$ ipython --no-banner

In [1]: import numpy as np

In [2]: from numpy import linalg as LA

In [3]: np.set_printoptions(precision=2, suppress=True, linewidth=140, legacy="1.25")

In [4]: feats = np.load("out14.npy")

In [5]: print(feats)
[[1 2 0 0]
 [1 1 0 0]
 [0 0 1 2]
 [0 0 1 1]]

In [6]: print(round(float(LA.det(feats[::-1])), 2))
1.0

In [7]: print(round(LA.det(feats.T), 2))
1.0

In [8]: print(np.einsum("ii->", feats))
4

In [9]: print(np.poly(feats))
[ 1. -4.  2.  4.  1.]

In [10]: print(LA.eigvals(feats))
[ 2.41 -0.41  2.41 -0.41]

In [11]: M2 = np.array([[2, 2], [2, 1], [-2, 2], [0, 0]])

In [12]: print(LA.matrix_rank(feats @ M2))
2

In [13]: print(np.einsum("ik,kj->ji", feats, M2))
[[ 6  4 -2 -2]
 [ 4  3  2  2]]

In [14]: print(np.einsum("ij->j", feats))
[2 3 2 3]

In [15]: M2 @ feats
Traceback (most recent call last):
  Cell In[15], line 1
    M2 @ feats
ValueError: matmul: Input operand 1 has a mismatch in its core dimension 0, with gufunc signature (n?,k),(k,m?)->(n?,m?) (size 4 is different from 2)


In [16]: print(M2.T @ feats.T)
[[ 6  4 -2 -2]
 [ 4  3  2  2]]

In [17]: print((LA.matrix_power((feats != 0) + (feats.T != 0) + np.eye(4), 4) > 0).astype(int))
[[1 1 0 0]
 [1 1 0 0]
 [0 0 1 1]
 [0 0 1 1]]

In [18]: print(feats @ feats)
[[3 4 0 0]
 [2 3 0 0]
 [0 0 3 4]
 [0 0 2 3]]

In [19]: print(np.sort(LA.eigvals(feats).real))
[-0.41 -0.41  2.41  2.41]

In [20]: O = feats.astype(float).copy()

In [21]: for j in range(4):
    ...:     O[:, j] -= O[:, :j] @ (O[:, :j].T @ O[:, j])
    ...:     O[:, j] /= LA.norm(O[:, j])
    ...: 

In [22]: print(O)
[[ 0.71  0.71  0.    0.  ]
 [ 0.71 -0.71  0.    0.  ]
 [ 0.    0.    0.71  0.71]
 [ 0.    0.    0.71 -0.71]]

In [23]: P = np.triu(np.array([[4, 1, 1, 1], [0, 4, 0, 1], [1, 1, 3, 0], [4, 5, 0, 5]]), 1) + np.eye(4)

In [24]: M2 = P @ feats @ LA.inv(P)

In [25]: print(np.trace(M2), np.trace(feats))
4.0 4

In [26]: print(P @ feats - feats @ P)
[[ 1.  0.  1.  0.]
 [ 0. -1.  0. -1.]
 [ 0.  0.  0.  0.]
 [ 0.  0.  0.  0.]]

In [27]: arr = np.array([[0.0, -9.0, -3.0, -6.0, 2.0],
    ...:     [-9.0, 0.0, 0.0, 0.0, 0.0],
    ...:     [-3.0, 0.0, 0.0, 0.0, 0.0],
    ...:     [-6.0, 0.0, 0.0, 0.0, 0.0],
    ...:     [2.0, 0.0, 0.0, 0.0, 0.0]])

In [28]: T = np.stack([arr, -3 * arr, arr[::-1]])

In [29]: print(np.einsum("bij,cij->bc", T, T))
[[ 260. -780.  117.]
 [-780. 2340. -351.]
 [ 117. -351.  260.]]

In [30]: print(LA.matrix_rank(T.reshape(3, -1)))
2

In [31]: print(T.sum(axis=0))
[[ 2. 18.  6. 12. -4.]
 [12.  0.  0.  0.  0.]
 [ 3.  0.  0.  0.  0.]
 [ 3.  0.  0.  0.  0.]
 [-4. -9. -3. -6.  2.]]

In [32]: print(LA.matrix_rank(T))
[2 2 2]

In [33]: print(LA.norm(T, axis=(1, 2)))
[16.12 48.37 16.12]

In [34]: print(LA.det(T))
[0. 0. 0.]

In [35]: evals, vecs = LA.eigh(arr)

In [36]: x0 = np.array([-4, 2, -9, 4, 9])

In [37]: print(np.abs(arr).sum(axis=1).max(), round(np.abs(evals).max(), 2))
20.0 11.4

In [38]: print((np.sign(vecs[:, -1].round(6)) == np.sign(vecs[0, -1].round(6))).astype(int))
[1 0 0 0 1]

In [39]: print(x0 @ arr @ x0)
-24.0

In [40]: print(np.round(x0 @ arr @ x0 / (x0 @ x0), 2), np.round(evals[0], 2), np.round(evals[-1], 2))
-0.12 -11.4 11.4

In [41]: r = LA.matrix_rank(arr)

In [42]: print(r)
2

In [43]: N = LA.svd(arr)[2][r:].T

In [44]: print([int(LA.matrix_rank(np.delete(arr, i, axis=0))) for i in range(5)])
[1, 2, 2, 2, 2]

In [45]: print(N @ N.T)
[[ 0.    0.    0.    0.    0.  ]
 [ 0.    0.38 -0.21 -0.42  0.14]
 [ 0.   -0.21  0.93 -0.14  0.05]
 [ 0.   -0.42 -0.14  0.72  0.09]
 [ 0.    0.14  0.05  0.09  0.97]]
